$ python3 -q
>>> import numpy as np
>>> import numpy.linalg as la
>>> np.set_printoptions(suppress=True, linewidth=140)
>>> arr = np.loadtxt("m.csv", delimiter=",")
>>> arr.round(2) + 0
array([[-0.94, -0.64, -0.75,  0.1 ,  1.44,  0.69, -1.66,  0.7 ,  0.36, -0.1 ,  1.47,  3.34, -1.78,  0.56,  0.57, -0.28],
       [-0.82, -1.35, -2.63, -1.59, -0.69,  1.78,  0.63,  1.38,  1.21, -0.7 , -0.36, -1.28, -0.95, -0.79, -0.29,  1.32],
       [-1.64, -0.33, -1.11, -1.64,  1.17, -1.65,  0.46,  1.01, -1.3 ,  0.01,  0.87,  0.03,  2.  ,  1.3 , -2.06, -0.77],
       [ 0.  ,  0.79,  0.74, -0.78,  1.51,  0.5 , -1.15, -1.07, -0.78, -1.82,  1.64, -1.97, -1.71, -1.47, -1.3 , -0.97],
       [-0.47,  0.34, -0.28,  1.03, -1.12, -1.84, -2.14, -0.03,  3.1 , -1.35,  0.01,  0.  ,  0.8 , -0.32, -1.45,  0.19],
       [-2.93, -0.95,  2.17, -1.73, -0.35, -1.  ,  0.01, -0.86, -0.04, -1.09, -1.19,  0.27, -0.31, -0.41,  1.55,  0.76],
       [ 0.7 , -1.37, -0.71,  1.44,  1.95,  0.3 ,  0.2 , -1.38, -0.51, -2.63, -1.49, -0.05,  0.5 ,  1.7 , -0.11,  1.28],
       [ 0.94, -1.86, -1.17, -0.97, -0.85, -1.61,  0.98, -2.59,  0.85,  0.58,  0.57, -0.03, -1.5 ,  0.88,  0.15, -1.71],
       [ 1.17, -2.1 ,  2.14, -0.99, -1.34,  1.64, -1.29,  0.77, -0.27, -0.07, -0.8 ,  0.36,  0.06,  1.18, -2.  , -0.82],
       [-0.59, -0.01,  0.11,  0.21, -1.07,  2.01,  1.71, -1.71,  0.38, -1.27,  1.6 ,  1.68,  2.07, -1.25, -0.54, -0.53],
       [ 0.  ,  2.77, -0.08, -0.98, -1.09,  0.54,  0.86,  0.64,  0.54, -1.95, -0.44,  0.17, -0.85,  2.6 ,  0.59, -1.27],
       [-1.06,  0.73,  0.41,  1.17, -0.87, -0.45,  1.56, -0.5 , -0.69,  0.56, -0.28,  0.85, -2.27,  0.26, -2.84,  1.81],
       [ 2.7 ,  0.53, -0.09, -2.19, -0.22, -1.55,  0.18,  0.43, -0.66, -1.26, -0.03,  1.79,  0.05, -1.41, -0.11,  1.66],
       [-0.47,  0.21, -1.48,  0.25, -2.58,  0.1 , -2.28, -1.08, -2.63, -0.25,  0.78, -0.32,  0.28,  0.65,  0.68,  0.92],
       [-0.12,  1.63, -0.57, -1.88,  1.12,  1.29, -1.29, -2.36,  0.89,  1.82, -1.49,  0.41,  0.64,  0.4 , -0.8 ,  0.78],
       [ 0.47, -0.21,  1.34, -0.57,  0.25,  0.15,  0.28, -0.14,  1.19,  0.49,  2.99, -1.03,  0.34,  1.98,  0.53,  2.53]])
>>> x0 = np.array([-3, 9, 2, 3, -5, 2, -4, -3, 4, -1, -1, -6, -5, 4, 7, 2])
>>> h1 = np.maximum(arr @ x0, 0)
>>> np.round(np.tanh(arr @ x0), 2)
array([-1.  , -1.  , -1.  ,  1.  ,  1.  ,  1.  , -1.  , -1.  , -1.  , -1.  ,  1.  ,  0.67, -1.  ,  1.  ,  1.  ,  1.  ])
>>> np.flatnonzero(h1 > 1e-9)
array([ 3,  4,  5, 10, 11, 13, 14, 15])
>>> h1.round(2)
array([ 0.  ,  0.  ,  0.  ,  7.99, 16.22, 14.41,  0.  ,  0.  ,  0.  ,  0.  , 42.71,  0.81,  0.  , 25.13, 12.58, 18.56])
>>> x0 = np.array([-3, -4, -3, 1, 1, 5, -2, 5, 1, 5, 5, 4, -3, 0, 4, 2])
>>> target = arr @ x0
>>> target.round(2)
array([ 47.08,  23.07,  -7.54, -16.82, -15.66,  -7.03, -17.64,  -8.51,  -2.25,  -2.01, -17.07,  -5.4 , -15.52,   4.83,  -7.45,  15.3 ])
>>> np.round(la.solve(arr, target), 2) + 0
array([-3., -4., -3.,  1.,  1.,  5., -2.,  5.,  1.,  5.,  5.,  4., -3.,  0.,  4.,  2.])
>>> np.round(la.solve(arr, 4 * target), 2) + 0
array([-12., -16., -12.,   4.,   4.,  20.,  -8.,  20.,   4.,  20.,  20.,  16., -12.,   0.,  16.,   8.])
>>> np.round(la.norm(arr, axis=0), 2)
array([5., 5., 5., 5., 5., 5., 5., 5., 5., 5., 5., 5., 5., 5., 5., 5.])
>>> f = np.array([0, 2, 1, 2, -2, 2, 1, 2, 2, -1, -2, -1, -2, 0, 0, 2])
>>> other = arr + np.outer(f, np.eye(16)[4])
>>> la.matrix_rank(other - arr)
np.int64(1)
>>> feats = np.load("layer4.npy")
>>> feats.round(2)
array([[ 30.52,   8.57,  -9.31,   2.29, -42.99,   7.51,   0.51],
       [ 27.89,   8.95,  -8.77,   2.48, -40.68,   7.14,  -0.58],
       [ 27.84,   8.95,  -8.76,   2.48, -40.64,   7.14,  -0.6 ],
       [ 12.12,   9.76,  -4.91,   3.  , -26.  ,   4.89,  -5.97],
       [  9.85,   9.57,  -4.24,   2.95, -23.67,   4.55,  -6.5 ],
       [  8.98,   9.46,  -3.97,   2.91, -22.76,   4.42,  -6.67],
       [  6.02,   8.92,  -2.98,   2.72, -19.49,   3.95,  -7.12],
       [  0.54,   6.7 ,  -0.78,   1.89, -12.27,   2.89,  -6.88],
       [ -1.63,   4.32,   0.46,   1.02,  -7.62,   2.13,  -5.4 ],
       [ -1.8 ,   3.89,   0.61,   0.87,  -6.9 ,   1.99,  -5.04],
       [ -1.91,   3.53,   0.71,   0.75,  -6.33,   1.88,  -4.73],
       [ -1.89,   1.93,   0.94,   0.26,  -3.86,   1.32,  -3.12],
       [ -1.4 ,   0.95,   0.81,   0.02,  -2.28,   0.86,  -1.87],
       [ -0.8 ,   0.38,   0.51,  -0.05,  -1.14,   0.47,  -0.92],
       [ -0.44,   0.17,   0.3 ,  -0.04,  -0.59,   0.25,  -0.47],
       [  0.15,  -0.04,  -0.11,   0.02,   0.19,  -0.09,   0.15],
       [  1.01,  -0.1 ,  -0.81,   0.23,   1.21,  -0.58,   0.87],
       [  1.07,  -0.09,  -0.86,   0.25,   1.27,  -0.61,   0.9 ],
       [  1.12,  -0.08,  -0.91,   0.27,   1.33,  -0.65,   0.94],
       [  2.51,   0.41,  -2.34,   0.89,   2.87,  -1.51,   1.7 ],
       [  2.62,   0.48,  -2.47,   0.96,   2.99,  -1.59,   1.74],
       [  3.05,   0.78,  -3.  ,   1.23,   3.47,  -1.89,   1.87],
       [  3.44,   1.13,  -3.53,   1.52,   3.93,  -2.17,   1.95],
       [  4.99,   3.29,  -6.16,   3.1 ,   6.01,  -3.55,   1.83],
       [  6.37,   7.21,  -9.87,   5.66,   8.74,  -5.44,   0.62],
       [  6.58,   8.18, -10.71,   6.27,   9.34,  -5.86,   0.24],
       [  6.95,  10.58, -12.67,   7.74,  10.76,  -6.83,  -0.8 ],
       [  6.97,  10.77, -12.82,   7.86,  10.87,  -6.91,  -0.89],
       [  7.19,  13.41, -14.85,   9.45,  12.35,  -7.93,  -2.16],
       [  7.22,  14.14, -15.4 ,   9.89,  12.75,  -8.2 ,  -2.53],
       [  7.22,  14.15, -15.4 ,   9.89,  12.76,  -8.2 ,  -2.53],
       [  7.25,  15.09, -16.1 ,  10.45,  13.27,  -8.55,  -3.01],
       [  7.22,  18.47, -18.51,  12.44,  15.07,  -9.76,  -4.82],
       [  7.19,  19.26, -19.06,  12.9 ,  15.49, -10.04,  -5.25],
       [  7.11,  20.78, -20.11,  13.79,  16.28, -10.56,  -6.1 ],
       [  3.63,  43.06, -34.12,  26.42,  27.55, -17.74, -19.84],
       [  2.79,  46.63, -36.2 ,  28.41,  29.33, -18.83, -22.18],
       [  1.36,  52.26, -39.45,  31.53,  32.14, -20.53, -25.96],
       [  1.15,  53.06, -39.9 ,  31.97,  32.54, -20.76, -26.49],
       [ -0.07,  57.44, -42.37,  34.39,  34.72, -22.07, -29.48],
       [ -1.05,  60.84, -44.26,  36.27,  36.42, -23.07, -31.81]])
>>> # looks like rank 3
>>> rng = np.random.default_rng(551706)
>>> labels = rng.permutation(16)
>>> other = arr[:, labels] * rng.choice([-1, 1], 16)
>>> other.round(2) + 0
array([[-0.28, -0.1 ,  1.78,  0.94,  0.75, -1.44, -0.36,  1.66,  0.69,  0.64, -0.57,  3.34,  0.56, -0.7 ,  1.47,  0.1 ],
       [ 1.32, -0.7 ,  0.95,  0.82,  2.63,  0.69, -1.21, -0.63,  1.78,  1.35,  0.29, -1.28, -0.79, -1.38, -0.36, -1.59],
       [-0.77,  0.01, -2.  ,  1.64,  1.11, -1.17,  1.3 , -0.46, -1.65,  0.33,  2.06,  0.03,  1.3 , -1.01,  0.87, -1.64],
       [-0.97, -1.82,  1.71,  0.  , -0.74, -1.51,  0.78,  1.15,  0.5 , -0.79,  1.3 , -1.97, -1.47,  1.07,  1.64, -0.78],
       [ 0.19, -1.35, -0.8 ,  0.47,  0.28,  1.12, -3.1 ,  2.14, -1.84, -0.34,  1.45,  0.  , -0.32,  0.03,  0.01,  1.03],
       [ 0.76, -1.09,  0.31,  2.93, -2.17,  0.35,  0.04, -0.01, -1.  ,  0.95, -1.55,  0.27, -0.41,  0.86, -1.19, -1.73],
       [ 1.28, -2.63, -0.5 , -0.7 ,  0.71, -1.95,  0.51, -0.2 ,  0.3 ,  1.37,  0.11, -0.05,  1.7 ,  1.38, -1.49,  1.44],
       [-1.71,  0.58,  1.5 , -0.94,  1.17,  0.85, -0.85, -0.98, -1.61,  1.86, -0.15, -0.03,  0.88,  2.59,  0.57, -0.97],
       [-0.82, -0.07, -0.06, -1.17, -2.14,  1.34,  0.27,  1.29,  1.64,  2.1 ,  2.  ,  0.36,  1.18, -0.77, -0.8 , -0.99],
       [-0.53, -1.27, -2.07,  0.59, -0.11,  1.07, -0.38, -1.71,  2.01,  0.01,  0.54,  1.68, -1.25,  1.71,  1.6 ,  0.21],
       [-1.27, -1.95,  0.85,  0.  ,  0.08,  1.09, -0.54, -0.86,  0.54, -2.77, -0.59,  0.17,  2.6 , -0.64, -0.44, -0.98],
       [ 1.81,  0.56,  2.27,  1.06, -0.41,  0.87,  0.69, -1.56, -0.45, -0.73,  2.84,  0.85,  0.26,  0.5 , -0.28,  1.17],
       [ 1.66, -1.26, -0.05, -2.7 ,  0.09,  0.22,  0.66, -0.18, -1.55, -0.53,  0.11,  1.79, -1.41, -0.43, -0.03, -2.19],
       [ 0.92, -0.25, -0.28,  0.47,  1.48,  2.58,  2.63,  2.28,  0.1 , -0.21, -0.68, -0.32,  0.65,  1.08,  0.78,  0.25],
       [ 0.78,  1.82, -0.64,  0.12,  0.57, -1.12, -0.89,  1.29,  1.29, -1.63,  0.8 ,  0.41,  0.4 ,  2.36, -1.49, -1.88],
       [ 2.53,  0.49, -0.34, -0.47, -1.34, -0.25, -1.19, -0.28,  0.15,  0.21, -0.53, -1.03,  1.98,  0.14,  2.99, -0.57]])
>>> U, _, Vh = la.svd(arr.T @ other)
>>> labels
array([15,  9, 12,  0,  2,  4,  8,  6,  5,  1, 14, 11, 13,  7, 10,  3])
